$ python -q
>>> import numpy as np
>>> np.set_printoptions(precision=2, suppress=True, linewidth=200, sign=" ")
>>> K = np.tanh(np.array([[0.9, 0.1, -0.6],
...     [-1.0, -1.0, 0.4],
...     [-0.3, -0.7, -1.1],
...     [2.3, 1.0, -1.0],
...     [-0.5, 0.2, 0.7],
...     [0.5, 0.3, 0.5],
...     [-1.6, 0.3, 0.6],
...     [-0.5, 0.1, 1.7],
...     [-0.3, 0.7, -1.2],
...     [1.1, -0.8, 0.9],
...     [1.2, -1.9, -2.1],
...     [-1.2, 0.7, 1.1],
...     [-0.4, 0.6, -0.5],
...     [0.5, -1.0, -0.6],
...     [1.0, -0.1, -1.5],
...     [-2.0, 1.9, 1.5],
...     [0.5, -1.7, -1.4],
...     [0.6, 0.9, -0.3]]) @ np.array([[-2.1, 0.1, -0.4, 0.4, -0.3, 1.4],
...     [0.9, -0.9, 0.3, 1.4, 0.1, 1.7],
...     [-0.1, -0.7, 0.5, 0.9, -0.1, 0.7]]))
>>> K
array([[-0.94,  0.4 , -0.56, -0.04, -0.2 ,  0.77],
       [ 0.82,  0.48,  0.29, -0.89,  0.16, -0.99],
       [ 0.11,  0.88, -0.56, -0.97,  0.13, -0.98],
       [-1.  ,  0.03, -0.81,  0.89, -0.45,  1.  ],
       [ 0.82, -0.62,  0.54,  0.61,  0.1 ,  0.13],
       [-0.68, -0.52,  0.14,  0.79, -0.17,  0.92],
       [ 1.  , -0.69,  0.77,  0.31,  0.42, -0.86],
       [ 0.75, -0.87,  0.79,  0.9 , -0.01,  0.58],
       [ 0.88,  0.18, -0.26, -0.22,  0.27, -0.07],
       [-1.  ,  0.2 , -0.23,  0.13, -0.46,  0.67],
       [-1.  ,  1.  , -0.97, -1.  , -0.33, -1.  ],
       [ 1.  , -0.91,  0.85,  0.9 ,  0.31,  0.27],
       [ 0.89, -0.23,  0.09,  0.23,  0.23,  0.11],
       [-0.96,  0.88, -0.66, -0.94, -0.19, -0.89],
       [-0.97,  0.85, -0.83, -0.8 , -0.16,  0.18],
       [ 1.  , -0.99,  0.97,  1.  ,  0.56,  0.9 ],
       [-0.98,  0.99, -0.89, -1.  , -0.18, -1.  ],
       [-0.4 , -0.49, -0.12,  0.84, -0.06,  0.97]])
>>> x0 = np.array([6, 5, 3, -9, -1, 0])
>>> K @ np.eye(6)[3]
array([-0.04, -0.89, -0.97,  0.89,  0.61,  0.79,  0.31,  0.9 , -0.22,  0.13, -1.  ,  0.9 ,  0.23, -0.94, -0.8 ,  1.  , -1.  ,  0.84])
>>> np.sign((K @ x0).round(6))
array([-1.,  1.,  1., -1., -1., -1.,  1., -1.,  1., -1.,  1., -1.,  1.,  1.,  1., -1.,  1., -1.])
>>> arr = np.array([[14.0, 9.0, 3.0, 3.0],
...     [9.0, 14.0, 3.0, 3.0],
...     [3.0, 3.0, 6.0, 1.0],
...     [3.0, 3.0, 1.0, 6.0]])
>>> # symmetric
>>> B = np.array([[1, -1], [2, -1], [1, 0], [-1, -3]])
>>> np.linalg.matrix_rank(np.vstack([arr, B.T]))
np.int64(4)
>>> np.einsum("ij,ij->i", arr, arr)
array([ 295.,  295.,   55.,   55.])
>>> np.linalg.matrix_rank(arr @ B)
np.int64(2)
>>> E = np.loadtxt("data.csv", delimiter=",")
>>> E.round(2) + 0
array([[-0.24,  0.88,  0.28,  0.28, -0.05],
       [-0.36, -0.15, -0.58,  0.7 , -0.12],
       [ 0.  ,  0.12, -0.23,  0.  ,  0.97],
       [-0.81, -0.33,  0.46, -0.08,  0.15],
       [ 0.4 , -0.27,  0.57,  0.65,  0.17]])
>>> # columns are unit length and at right angles
>>> B = E / np.sqrt((E ** 2).mean(axis=1, keepdims=True))
>>> B[4]
array([ 0.9 , -0.6 ,  1.26,  1.44,  0.38])
>>> E - E.mean(axis=1, keepdims=True)
array([[-0.47,  0.65,  0.05,  0.05, -0.28],
       [-0.26, -0.05, -0.48,  0.8 , -0.02],
       [-0.17, -0.05, -0.4 , -0.17,  0.79],
       [-0.68, -0.21,  0.58,  0.04,  0.27],
       [ 0.1 , -0.57,  0.26,  0.34, -0.13]])
>>> np.linalg.norm(B, axis=1)
array([ 2.24,  2.24,  2.24,  2.24,  2.24])
>>> E @ E
array([[-0.51, -0.39, -0.54,  0.5 ,  0.21],
       [-0.47, -0.57,  0.37, -0.34, -0.44],
       [ 0.35, -0.31,  0.52,  0.71, -0.07],
       [ 0.44, -0.62, -0.09, -0.36,  0.53],
       [-0.45,  0.21,  0.53, -0.02,  0.68]])
>>> np.round(np.linalg.matrix_power(E, 3), 2) + 0
array([[-0.05, -0.68,  0.56, -0.32, -0.34],
       [ 0.42, -0.06, -0.29, -0.8 ,  0.33],
       [-0.57,  0.2 ,  0.44, -0.22,  0.62],
       [ 0.62,  0.45,  0.64,  0.06,  0.  ],
       [ 0.32, -0.54,  0.01,  0.46,  0.63]])
